>>> import numpy as np
>>> import numpy.linalg as la
>>> np.set_printoptions(precision=3, suppress=True, linewidth=120, sign=" ")
>>> rd = lambda a: np.round(a, 3) + 0
>>> m1 = np.load("sample3.npy")
>>> m1
array([[ 1.,  0.,  0.,  0.],
       [ 0.,  3., -3.,  2.],
       [ 0., -2.,  3.,  3.],
       [ 0.,  3.,  2.,  3.]])
>>> np.trace(m1)
np.float64(10.0)
>>> np.allclose(m1, m1.T)
False
>>> np.allclose(m1 @ m1.T, m1.T @ m1)
True
>>> rd(la.det(m1))
np.float64(-62.0)
>>> rd(la.matrix_power(m1, 2))
array([[  1.,   0.,   0.,   0.],
       [  0.,  21., -14.,   3.],
       [  0.,  -3.,  21.,  14.],
       [  0.,  14.,   3.,  21.]])
>>> rd(np.sort(np.abs(la.eigvals(m1))))
array([ 1.   ,  2.   ,  5.568,  5.568])
>>> F = np.load("case3.npy")
>>> print(F)
[[-37   2   1  -1   1   0  -2  -1  -3   3  -3]
 [  2 -61   2   2   1   3  -1  -1  -2  -2  -2]
 [  3  -1 -20   3   3   2   0  -1  -1   0  -1]
 [  1   0   2  57   1   0   3  -2   2   1   2]
 [  1   1  -3   2 -39   2   3   3   2   2   1]
 [  2  -3  -2   3   2 -37   3   3   3   3   3]
 [ -2  -1  -2   3   3   3  59  -2  -3  -3   3]
 [ -3  -2   1   1   0  -1  -2 -23   0   1   2]
 [  0   0   1   3  -1  -2  -1   3 -42   3  -3]
 [ -1   0   3   0   3   1  -1   2   1  43  -3]
 [  3   0  -1   3  -1  -3   0   3  -3  -1  58]]
>>> rd(np.abs(la.eigvals(F)).max())
np.float64(62.67)
>>> (F + F.T) / 2
array([[-37. ,   2. ,   2. ,   0. ,   1. ,   1. ,  -2. ,  -2. ,  -1.5,   1. ,   0. ],
       [  2. , -61. ,   0.5,   1. ,   1. ,   0. ,  -1. ,  -1.5,  -1. ,  -1. ,  -1. ],
       [  2. ,   0.5, -20. ,   2.5,   0. ,   0. ,  -1. ,   0. ,   0. ,   1.5,  -1. ],
       [  0. ,   1. ,   2.5,  57. ,   1.5,   1.5,   3. ,  -0.5,   2.5,   0.5,   2.5],
       [  1. ,   1. ,   0. ,   1.5, -39. ,   2. ,   3. ,   1.5,   0.5,   2.5,   0. ],
       [  1. ,   0. ,   0. ,   1.5,   2. , -37. ,   3. ,   1. ,   0.5,   2. ,   0. ],
       [ -2. ,  -1. ,  -1. ,   3. ,   3. ,   3. ,  59. ,  -2. ,  -2. ,  -2. ,   1.5],
       [ -2. ,  -1.5,   0. ,  -0.5,   1.5,   1. ,  -2. , -23. ,   1.5,   1.5,   2.5],
       [ -1.5,  -1. ,   0. ,   2.5,   0.5,   0.5,  -2. ,   1.5, -42. ,   2. ,  -3. ],
       [  1. ,  -1. ,   1.5,   0.5,   2.5,   2. ,  -2. ,   1.5,   2. ,  43. ,  -2. ],
       [  0. ,  -1. ,  -1. ,   2.5,   0. ,   0. ,   1.5,   2.5,  -3. ,  -2. ,  58. ]])
>>> np.allclose(F @ F.T, F.T @ F)
False
>>> np.trace(F)
np.int64(-42)
>>> np.allclose(F, F.T)
False
